In [1]: import numpy as np

In [2]: from numpy import linalg as LA

In [3]: np.set_printoptions(suppress=True, linewidth=200)

In [4]: A = np.load("test11.npy")

In [5]: A
Out[5]: 
array([[  1,  -4,  16, -64],
       [  1,  -3,   9, -27],
       [  1,  -2,   4,  -8],
       [  1,  -1,   1,  -1],
       [  1,   0,   0,   0],
       [  1,   1,   1,   1],
       [  1,   2,   4,   8],
       [  1,   3,   9,  27],
       [  1,   4,  16,  64]])

In [6]: M2 = A / np.sqrt((A ** 2).mean(axis=1, keepdims=True))

In [7]: np.round(LA.norm(M2, axis=1), 3)
Out[7]: array([2., 2., 2., 2., 2., 2., 2., 2., 2.])

In [8]: x = np.array([-1, 0, 1, -3])

In [9]: y = A @ x

In [10]: np.round(LA.lstsq(A, y)[0], 3) + 0
Out[10]: array([-1.,  0.,  1., -3.])

In [11]: try:
    ...:     LA.solve(A, y)
    ...: except LA.LinAlgError as e:
    ...:     print(e)
    ...: 
Last 2 dimensions of the array must be square

In [12]: rng = np.random.default_rng(9892)

In [13]: y = y + 0.3 * rng.normal(size=9)

In [14]: print(y.round(3))
[ 207.346   88.784   26.76     3.382   -1.222   -2.762  -21.052  -72.625 -176.734]

In [15]: beta, *_ = LA.lstsq(A, y)

In [16]: beta.round(3)
Out[16]: array([-1.007,  0.092,  1.016, -3.005])

In [17]: round(float(LA.norm(y - A @ beta)), 3)
Out[17]: 0.663

In [18]: print([round(float(LA.norm(LA.solve(A.T @ A + lam * np.eye(4), A.T @ y))), 2) for lam in (0, 1, 10, 100)])
[3.33, 3.26, 3.14, 3.07]

In [19]: proj = A @ LA.solve(A.T @ A, A.T)

In [20]: np.trace(proj)
Out[20]: np.float64(4.0)

In [21]: np.round(LA.eigvalsh(proj), 3) + 0
Out[21]: array([0., 0., 0., 0., 0., 1., 1., 1., 1.])

In [22]: np.round(np.diag(proj), 3)
Out[22]: array([0.859, 0.328, 0.372, 0.314, 0.255, 0.314, 0.372, 0.328, 0.859])

In [23]: np.round(proj @ A[:, 3], 3) + 0
Out[23]: array([-64., -27.,  -8.,  -1.,   0.,   1.,   8.,  27.,  64.])

In [24]: lab = rng.permutation(4)

In [25]: M2 = A[:, lab] * rng.choice([-1, 1], 4)

In [26]: M2
Out[26]: 
array([[ 16,   1,  -4,  64],
       [  9,   1,  -3,  27],
       [  4,   1,  -2,   8],
       [  1,   1,  -1,   1],
       [  0,   1,   0,   0],
       [  1,   1,   1,  -1],
       [  4,   1,   2,  -8],
       [  9,   1,   3, -27],
       [ 16,   1,   4, -64]])

In [27]: left, _, vt = LA.svd(A.T @ M2)

In [28]: lab
Out[28]: array([2, 0, 1, 3])

In [29]: M2 = np.c_[A[:, :2] @ np.array([[2, 3], [0, -3]]), np.array([1, 3, 9, 0, 0, 3, 9, 0, 7])]

In [30]: M2
Out[30]: 
array([[ 2, 15,  1],
       [ 2, 12,  3],
       [ 2,  9,  9],
       [ 2,  6,  0],
       [ 2,  3,  0],
       [ 2,  0,  3],
       [ 2, -3,  9],
       [ 2, -6,  0],
       [ 2, -9,  7]])

In [31]: np.round(LA.lstsq(A, M2[:, 0])[0], 3) + 0
Out[31]: array([2., 0., 0., 0.])

In [32]: np.round(LA.norm(LA.qr(A)[0].T @ M2, axis=0) ** 2 / ((M2 ** 2).sum(axis=0) + 1e-12), 3)
Out[32]: array([1.   , 1.   , 0.549])

In [33]: J = np.loadtxt("x.csv", delimiter=",")

In [34]: J
Out[34]: 
array([[ 0.,  0.,  0.,  0.,  0.,  0.,  0.,  0.,  0.],
       [ 0.,  0.,  0.,  2.,  0.,  0.,  0.,  0.,  0.],
       [ 0.,  0.,  0.,  0.,  0.,  0.,  0.,  0.,  1.],
       [ 0.,  0.,  0.,  0.,  0.,  0.,  0.,  2.,  0.],
       [-3.,  0.,  0.,  0.,  0.,  0.,  0.,  0.,  0.],
       [ 0.,  0.,  0.,  0.,  0.,  0., -1.,  0.,  0.],
       [ 0.,  1.,  0.,  0.,  0.,  0.,  0.,  0.,  0.],
       [ 0.,  0., -3.,  0.,  0.,  0.,  0.,  0.,  0.],
       [ 0.,  0.,  0.,  0.,  2.,  0.,  0.,  0.,  0.]])

In [35]: # null space of dimension 1

In [36]: left, sv, vt = LA.svd(J)

In [37]: V = vt[:(sv > 1e-8).sum()]

In [38]: x = J[1] + -2 * J[0] + rng.integers(2) * np.eye(9)[7]

In [39]: x
Out[39]: array([0., 0., 0., 2., 0., 0., 0., 0., 0.])

In [40]: np.allclose(V.T @ V @ x, x)
Out[40]: True

In [41]: LA.matrix_rank(np.vstack([J, x]))
Out[41]: np.int64(8)

In [42]: V.T @ V
Out[42]: 
array([[1., 0., 0., 0., 0., 0., 0., 0., 0.],
       [0., 1., 0., 0., 0., 0., 0., 0., 0.],
       [0., 0., 1., 0., 0., 0., 0., 0., 0.],
       [0., 0., 0., 1., 0., 0., 0., 0., 0.],
       [0., 0., 0., 0., 1., 0., 0., 0., 0.],
       [0., 0., 0., 0., 0., 0., 0., 0., 0.],
       [0., 0., 0., 0., 0., 0., 1., 0., 0.],
       [0., 0., 0., 0., 0., 0., 0., 1., 0.],
       [0., 0., 0., 0., 0., 0., 0., 0., 1.]])
